>>> import numpy as np
>>> import numpy.linalg as la
>>> np.set_printoptions(precision=2, suppress=True, linewidth=160)
>>> rd = lambda a: np.round(a, 2) + 0
>>> X = np.load("a.npy")
>>> print(X)
[[ 0. -6. -3.]
 [ 0.  6.  3.]
 [ 0. -6. -3.]]
>>> np.einsum("ij,ji->", X, X)
np.float64(9.0)
>>> np.einsum("ii->", X)
np.float64(3.0)
>>> rd(la.eigvals(X))
array([0., 3., 0.])
>>> A = np.load("run8.npy")
>>> A
array([[ 14.29,  -7.54,  11.79],
       [-17.86,  -8.84,  -1.68],
       [  6.91,  13.88,  12.64],
       [-12.44,   1.33,  15.61],
       [ -8.65, -17.38,   4.81],
       [ -4.11,  19.55,  -0.92],
       [-14.62,  12.21,  -6.1 ],
       [ -5.99, -19.06,  -0.9 ],
       [ 16.06,  11.02,  -4.54],
       [ -1.85,  19.91,  -0.26],
       [ 14.09,  -2.38,  14.  ],
       [ -1.73,   8.54,  18.  ],
       [-19.07,   6.  ,   0.61],
       [ 12.78,  14.61,   4.82],
       [  3.27,  15.17,  12.62],
       [ -9.84,   5.8 ,  16.42],
       [-19.46,  -4.61,   0.23],
       [ -8.42, -15.34,  -9.68],
       [-13.  ,  -8.7 , -12.46],
       [  8.11, -15.68,   9.41],
       [-14.94,  -1.18, -13.24],
       [  7.36, -18.2 ,  -3.8 ],
       [-17.85,   4.27,  -7.94]])
>>> C2 = A.T @ A
>>> la.matrix_rank(C2)
np.int64(3)
>>> rd(np.diag(C2))
array([3444.76, 3564.71, 2190.77])
>>> hat = A @ la.solve(A.T @ A, A.T)
>>> la.matrix_rank(np.eye(23) - hat)
np.int64(20)
>>> np.allclose(hat @ hat, hat)
True
>>> M = np.array([[1, 0, 0, 0], [9, 1, 0, 0], [4, 5, 1, 0], [0, 7, 9, 1]])
>>> hat = np.triu(np.array([[0, 0, 2, 0], [2, 2, 0, 0], [2, 1, 2, 2], [1, 2, 2, 2]]), 1) + np.eye(4)
>>> M2 = hat @ M @ la.inv(hat)
>>> M2
array([[  9.,  10., -16.,  32.],
       [  9.,   1., -18.,  36.],
       [  4.,  19.,  11., -20.],
       [  0.,   7.,   9., -17.]])
>>> hat @ M - M @ hat
array([[  8.,  10.,   0.,   0.],
       [  0.,   0., -18.,   0.],
       [  0.,  14.,  10.,   0.],
       [  0.,   0.,   0., -18.]])
>>> U, sig, Vt = la.svd(M, full_matrices=False)
>>> (sig > 1e-8).sum()
np.int64(4)
>>> rd(np.abs(Vt[0]))
array([0.37, 0.67, 0.64, 0.07])
>>> rd(U.T @ U)
array([[1., 0., 0., 0.],
       [0., 1., 0., 0.],
       [0., 0., 1., 0.],
       [0., 0., 0., 1.]])
>>> np.abs(U[:, 0]).round(6).argmax()
np.int64(3)
>>> rd(U.T @ M @ Vt.T)
array([[12.52,  0.  ,  0.  ,  0.  ],
       [ 0.  ,  9.62,  0.  ,  0.  ],
       [ 0.  ,  0.  ,  2.58,  0.  ],
       [ 0.  ,  0.  ,  0.  ,  0.  ]])
>>> rd(np.cumsum(sig ** 2) / np.sum(sig ** 2))
array([0.61, 0.97, 1.  , 1.  ])
>>> E = np.load("m.npy")
>>> E
array([[ 2,  0, -3, -2],
       [-3,  4, -1,  3],
       [-2, -5, -5,  2],
       [ 1,  5,  5, -1]])
>>> U, sig, Vt = la.svd(E)
>>> print(rd(sig))
[10.58  6.11  3.56  0.  ]
>>> np.argmax(sig[:-1] / (sig[1:] + 1e-6)) + 1
np.int64(3)
>>> M2 = U[:, :3] @ np.diag(sig[:3]) @ Vt[:3]
>>> print(rd(M2))
[[ 2.  0. -3. -2.]
 [-3.  4. -1.  3.]
 [-2. -5. -5.  2.]
 [ 1.  5.  5. -1.]]
>>> la.matrix_rank(M2)
np.int64(3)
>>> rd(la.norm(E - M2, 2)), rd(sig[3])
(np.float64(0.0), np.float64(0.0))
>>> rank = la.matrix_rank(E)
>>> rank
np.int64(3)
>>> null = la.svd(E)[2][rank:].T
>>> rd(E @ null)
array([[0.],
       [0.],
       [0.],
       [0.]])
>>> rd(null[:, 0] / null[np.abs(null[:, 0]).round(6).argmax(), 0])
array([1., 0., 0., 1.])
>>> np.allclose(E @ null, 0)
True
>>> [int(la.matrix_rank(E[:, :j + 1])) for j in range(4)]
[1, 2, 3, 3]
>>> mat = np.loadtxt("out12.csv", delimiter=",")
>>> rd(mat)
array([[-0.45,  0.89],
       [ 0.89,  0.45]])
>>> x = np.array([1, 1])
>>> print(rd(la.norm(x)), rd(la.norm(mat @ x)))
1.41 1.41
>>> [p for p in range(1, 25) if np.allclose(la.matrix_power(mat, p), np.eye(2))]
[2, 4, 6, 8, 10, 12, 14, 16, 18, 20, 22, 24]
>>> W0 = np.load("w.npy")
>>> W0
array([[ 0.22,  0.55,  0.79],
       [ 0.28,  0.57,  0.85],
       [ 0.52,  1.08,  1.64],
       [ 1.12,  2.25,  3.39],
       [ 1.72,  3.46,  5.18],
       [ 0.12,  0.27,  0.32],
       [-1.28, -2.49, -3.71],
       [-0.31, -0.66, -0.97],
       [-1.15, -2.32, -3.5 ],
       [-1.07, -2.17, -3.22],
       [-0.81, -1.6 , -2.4 ],
       [-0.15, -0.37, -0.55],
       [-0.49, -0.92, -1.37],
       [-1.35, -2.63, -4.01],
       [ 1.75,  3.5 ,  5.26],
       [ 1.09,  2.16,  3.2 ],
       [-0.56, -1.23, -1.87],
       [-1.38, -2.81, -4.19],
       [ 0.2 ,  0.37,  0.55],
       [-1.14, -2.3 , -3.41],
       [ 0.67,  1.33,  2.07],
       [-1.36, -2.74, -4.12],
       [ 0.9 ,  1.77,  2.68],
       [ 1.53,  3.04,  4.51]])
>>> Ac = (W0 - W0.mean(axis=0)) / W0.std(axis=0)
>>> np.argwhere(np.abs(Ac) > 2)
array([], shape=(0, 2), dtype=int64)
>>> rd(Ac.std(axis=0))
array([1., 1., 1.])
>>> c = la.lstsq(np.delete(Ac, 0, axis=1), Ac[:, 0])[0]
>>> np.abs(c).argmax()
np.int64(0)
>>> rd(1 - np.var(Ac[:, 0] - np.delete(Ac, 0, axis=1) @ c))
np.float64(1.0)
>>> M2 = W0 / np.sqrt((W0 ** 2).mean(axis=1, keepdims=True))
>>> rd(M2[12])
array([-0.49, -0.93, -1.38])
>>> la.matrix_rank(W0 - W0.mean(axis=1, keepdims=True))
np.int64(2)
>>> la.matrix_rank(M2) == la.matrix_rank(W0)
np.True_
>>> Ac = W0 - W0.mean(axis=0)
>>> U, sig, Vt = la.svd(Ac, full_matrices=False)
>>> rd(sig ** 2 / (sig ** 2).sum())
array([1., 0., 0.])
>>> rd((sig ** 2).sum() ** 2 / (sig ** 4).sum())
np.float64(1.0)
>>> rd(np.abs(Vt[-1]))
array([0.33, 0.83, 0.44])
>>> Ac = W0 - W0.mean(axis=0)
>>> vecs = la.svd(Ac)[2][:1]
>>> M2 = Ac - Ac @ vecs.T @ vecs
>>> rd((Ac @ vecs.T).std(axis=0))
array([3.8])
>>> rd(np.cov(Ac @ vecs.T, rowvar=False))
np.float64(15.1)
>>> U, sig, Vt = la.svd(W0)
>>> rd(sig)
array([18.65,  0.11,  0.09])
>>> M2 = U[:, :1] @ np.diag(sig[:1]) @ Vt[:1]
>>> rd(la.norm(W0 - M2, 2)), rd(sig[1])
(np.float64(0.11), np.float64(0.11))
>>> print(la.matrix_rank(W0, rtol=0.05))
1
>>> rd(la.norm(W0 - M2) / la.norm(W0))
np.float64(0.01)
>>> la.matrix_rank(M2)
np.int64(1)
>>> data = np.load("arr.npy")
>>> data
array([[-2, -3, -3, -2],
       [-1, -2,  2, -2],
       [-2, -3, -3, -2],
       [ 0, -3,  0, -2]])
>>> U, sig, Vt = la.svd(data)
>>> vecs = Vt[:(sig > 1e-8).sum()]
>>> rng = np.random.default_rng(660250)
>>> x = data[0] + -3 * data[1] + rng.integers(2) * np.eye(4)[0]
>>> x
array([ 2.,  3., -9.,  4.])
>>> np.allclose(vecs.T @ vecs @ x, x)
False
>>> rd(vecs.T @ vecs)
array([[ 0.95, -0.12,  0.03,  0.18],
       [-0.12,  0.72,  0.08,  0.43],
       [ 0.03,  0.08,  0.98, -0.12],
       [ 0.18,  0.43, -0.12,  0.36]])
>>> rd(la.norm(x - vecs.T @ vecs @ x))
np.float64(0.23)
>>> rank = la.matrix_rank(data)
>>> rank
np.int64(3)
>>> null = la.svd(data)[2][rank:].T
>>> la.matrix_rank(data.T @ data), la.matrix_rank(data @ data.T)
(np.int64(3), np.int64(3))
>>> np.allclose(data @ null, 0)
True
>>> rd(null @ null.T)
array([[ 0.05,  0.12, -0.03, -0.18],
       [ 0.12,  0.28, -0.08, -0.43],
       [-0.03, -0.08,  0.02,  0.12],
       [-0.18, -0.43,  0.12,  0.64]])
>>> [int(la.matrix_rank(np.delete(data, i, axis=0))) for i in range(4)]
[3, 2, 3, 2]
>>> rd(data @ null)
array([[0.],
       [0.],
       [0.],
       [0.]])
>>> rd(null[:, 0] / null[np.abs(null[:, 0]).round(6).argmax(), 0])
array([-0.29, -0.67,  0.19,  1.  ])
>>> null.shape
(4, 1)
>>> w1 = np.array([[2, 2, -3], [0, 2, 0], [0, 2, 3], [-3, -2, -2]])
>>> c = np.array([-4, -6, -2])
>>> act = np.maximum(data @ w1 + c, 0)
>>> act
array([[ 0,  0,  0],
       [ 0,  0, 11],
       [ 0,  0,  0],
       [ 2,  0,  2]])
>>> la.matrix_rank(act)
np.int64(2)
>>> (act > 0).astype(int)
array([[0, 0, 0],
       [0, 0, 1],
       [0, 0, 0],
       [1, 0, 1]])
>>> W2 = np.array([[-3, -3], [1, -2], [-2, 3]])
>>> (act @ W2).round(6).argmax(axis=1)
array([0, 1, 0, 1])
>>> print(w1 @ W2)
[[  2 -19]
 [  2  -4]
 [ -4   5]
 [ 11   7]]
